% ipython --no-banner

In [1]: import numpy as np

In [2]: np.set_printoptions(suppress=True, linewidth=200)

In [3]: def rnd(a):
   ...:     return np.round(a, 2) + 0
   ...: 

In [4]: W0 = np.loadtxt("layer13.csv", delimiter=",")

In [5]: print(W0)
[[ 0. -2.  2. -1. -2. -3.]
 [ 0.  0.  2.  3. -3. -1.]
 [ 0.  0.  0. -3. -2.  3.]
 [ 0.  0.  0.  0. -3. -1.]
 [ 0.  0.  0.  0.  0. -2.]
 [ 0.  0.  0.  0.  0.  0.]]

In [6]: # rank 5

In [7]: print(rnd(np.linalg.det(W0)))
0.0

In [8]: print(np.trace(W0))
0.0

In [9]: print(W0 @ W0)
[[  0.   0.  -4. -12.   5.  13.]
 [  0.   0.   0.  -6. -13.   9.]
 [  0.   0.   0.   0.   9.   7.]
 [  0.   0.   0.   0.   0.   6.]
 [  0.   0.   0.   0.   0.   0.]
 [  0.   0.   0.   0.   0.   0.]]

In [10]: print(np.allclose(W0, W0.T))
False

In [11]: print(rnd(np.linalg.matrix_power(W0, 4)))
[[   0.    0.    0.    0.  -36. -100.]
 [   0.    0.    0.    0.    0.  -36.]
 [   0.    0.    0.    0.    0.    0.]
 [   0.    0.    0.    0.    0.    0.]
 [   0.    0.    0.    0.    0.    0.]
 [   0.    0.    0.    0.    0.    0.]]

In [12]: print(rnd(np.sort(np.abs(np.linalg.eigvals(W0)))))
[0. 0. 0. 0. 0. 0.]

In [13]: X = np.loadtxt("out10.csv", delimiter=",")

In [14]: print(rnd(X))
[[ 0.13 -0.59 -0.28 -0.14 -0.33 -0.33 -0.3   0.18 -0.01  0.13  0.44]
 [-0.35  0.19 -0.12  0.57  0.27 -0.21 -0.41  0.03 -0.14 -0.32  0.31]
 [ 0.23  0.11  0.16 -0.21  0.33 -0.72  0.04 -0.36  0.33 -0.06  0.02]
 [-0.1  -0.25  0.37  0.07  0.03 -0.17  0.65  0.29 -0.22 -0.36  0.27]
 [ 0.35 -0.09 -0.39  0.21  0.49 -0.16  0.18  0.29 -0.35  0.31 -0.25]
 [-0.06  0.46 -0.17 -0.06 -0.03  0.04  0.31 -0.13 -0.06  0.48  0.64]
 [ 0.42 -0.02 -0.43  0.05  0.14  0.35  0.17 -0.07  0.38 -0.5   0.25]
 [ 0.64  0.36  0.3   0.32 -0.42 -0.11 -0.15  0.19 -0.11 -0.05  0.04]
 [ 0.03 -0.39  0.23  0.63  0.01  0.11  0.15 -0.29  0.37  0.37  0.03]
 [-0.16  0.08 -0.47  0.22 -0.51 -0.32  0.34 -0.31 -0.1  -0.15 -0.3 ]
 [ 0.23 -0.2   0.11 -0.07  0.08  0.17 -0.09 -0.65 -0.62 -0.11  0.12]]

In [15]: M2 = np.linalg.inv(X)

In [16]: print(rnd(np.linalg.inv(M2)))
[[ 0.13 -0.59 -0.28 -0.14 -0.33 -0.33 -0.3   0.18 -0.01  0.13  0.44]
 [-0.35  0.19 -0.12  0.57  0.27 -0.21 -0.41  0.03 -0.14 -0.32  0.31]
 [ 0.23  0.11  0.16 -0.21  0.33 -0.72  0.04 -0.36  0.33 -0.06  0.02]
 [-0.1  -0.25  0.37  0.07  0.03 -0.17  0.65  0.29 -0.22 -0.36  0.27]
 [ 0.35 -0.09 -0.39  0.21  0.49 -0.16  0.18  0.29 -0.35  0.31 -0.25]
 [-0.06  0.46 -0.17 -0.06 -0.03  0.04  0.31 -0.13 -0.06  0.48  0.64]
 [ 0.42 -0.02 -0.43  0.05  0.14  0.35  0.17 -0.07  0.38 -0.5   0.25]
 [ 0.64  0.36  0.3   0.32 -0.42 -0.11 -0.15  0.19 -0.11 -0.05  0.04]
 [ 0.03 -0.39  0.23  0.63  0.01  0.11  0.15 -0.29  0.37  0.37  0.03]
 [-0.16  0.08 -0.47  0.22 -0.51 -0.32  0.34 -0.31 -0.1  -0.15 -0.3 ]
 [ 0.23 -0.2   0.11 -0.07  0.08  0.17 -0.09 -0.65 -0.62 -0.11  0.12]]

In [17]: print(rnd(np.linalg.slogdet(X)[0]))
-1.0

In [18]: print(np.allclose(M2, X.T))
True

In [19]: x0 = np.array([-2, -2, -5, -5, -3, 1, -5, 3, -2, 0, 0])

In [20]: print(rnd(np.linalg.det(X)))
-1.0

In [21]: print(rnd(X.T @ (X @ x0)))
[-2. -2. -5. -5. -3.  1. -5.  3. -2.  0.  0.]

In [22]: x0 = np.array([2, 2, 1, 1, 0, 2, 1, 2, 0, 0, 0])

In [23]: y = X @ x0

In [24]: print(rnd(y))
[-1.93 -0.66 -1.5   0.64  0.8   0.7   1.14  2.65 -0.06 -1.33 -0.97]

In [25]: print(rnd(np.linalg.solve(X, 3 * y)))
[6. 6. 3. 3. 0. 6. 3. 6. 0. 0. 0.]

In [26]: print(rnd(np.linalg.solve(X, y + X[:, 0])))
[3. 2. 1. 1. 0. 2. 1. 2. 0. 0. 0.]

In [27]: print(rnd(np.linalg.solve(X.T, X[2])))
[0. 0. 1. 0. 0. 0. 0. 0. 0. 0. 0.]

In [28]: arr = np.loadtxt("mat.csv", delimiter=",")

In [29]: print(arr)
[[ 1.  1.  1.  1.  0.  3.  1.  2.  0.  1.]
 [ 4.  4.  2.  4.  0.  3.  2.  3.  1.  3.]
 [ 5.  7.  3.  6.  3.  6.  4.  6.  1.  3.]
 [ 6.  9.  3.  7.  3.  6.  4.  8.  3.  4.]
 [ 8. 10.  3. 10.  6.  7.  6. 10.  6.  4.]
 [ 9. 13.  5. 13.  6.  9.  9. 12.  6.  6.]
 [ 9. 13.  6. 15.  8. 12.  9. 13.  8.  9.]
 [ 9. 14.  7. 18. 11. 12.  9. 16.  9.  9.]
 [ 9. 16.  7. 20. 11. 12. 11. 17. 11. 10.]
 [12. 16.  7. 20. 14. 13. 11. 20. 12. 12.]
 [13. 16. 10. 21. 17. 14. 11. 22. 12. 14.]
 [13. 17. 12. 24. 20. 14. 14. 22. 15. 14.]
 [16. 17. 15. 27. 23. 15. 14. 23. 16. 15.]
 [16. 19. 18. 28. 26. 16. 16. 25. 18. 17.]
 [18. 19. 18. 29. 26. 19. 18. 27. 18. 18.]
 [19. 20. 21. 29. 29. 22. 20. 28. 21. 20.]
 [22. 22. 23. 31. 31. 22. 20. 31. 21. 21.]
 [22. 22. 25. 31. 34. 23. 21. 34. 21. 24.]]

In [30]: x0 = np.array([-2, 2, 1, -2, 1, 0, -2, 1, 0, 2])

In [31]: y = arr @ x0

In [32]: print(y)
[ 1. -1.  2.  6. -1. -1.  5.  8.  7. 11. 19. 14. 11. 21. 15. 22. 25. 37.]

In [33]: print(rnd(np.linalg.lstsq(arr, y)[0]))
[-2.  2.  1. -2.  1.  0. -2.  1.  0.  2.]

In [34]: print(rnd(np.linalg.pinv(arr) @ arr))
[[1. 0. 0. 0. 0. 0. 0. 0. 0. 0.]
 [0. 1. 0. 0. 0. 0. 0. 0. 0. 0.]
 [0. 0. 1. 0. 0. 0. 0. 0. 0. 0.]
 [0. 0. 0. 1. 0. 0. 0. 0. 0. 0.]
 [0. 0. 0. 0. 1. 0. 0. 0. 0. 0.]
 [0. 0. 0. 0. 0. 1. 0. 0. 0. 0.]
 [0. 0. 0. 0. 0. 0. 1. 0. 0. 0.]
 [0. 0. 0. 0. 0. 0. 0. 1. 0. 0.]
 [0. 0. 0. 0. 0. 0. 0. 0. 1. 0.]
 [0. 0. 0. 0. 0. 0. 0. 0. 0. 1.]]

In [35]: rng = np.random.default_rng(47106)

In [36]: y = y + 0.05 * rng.normal(size=18)

In [37]: print(rnd(y))
[ 1.03 -1.04  2.01  5.94 -1.05 -1.06  4.98  7.98  6.96 11.08 18.96 13.95 11.06 20.94 14.95 22.05 24.99 36.98]

In [38]: b, *_ = np.linalg.lstsq(arr, y)

In [39]: print([round(float(np.linalg.norm(np.linalg.solve(arr.T @ arr + lam * np.eye(10), arr.T @ y))), 2) for lam in (0, 1, 10, 100)])
[4.79, 4.17, 2.46, 0.89]

In [40]: print(rnd(b))
[-1.99  1.99  0.97 -2.    1.02  0.02 -2.01  0.98  0.    2.  ]

In [41]: print(rnd(np.linalg.norm(y - arr @ b)))
0.14

In [42]: print(rnd(arr.T @ (y - arr @ b)))
[0. 0. 0. 0. 0. 0. 0. 0. 0. 0.]
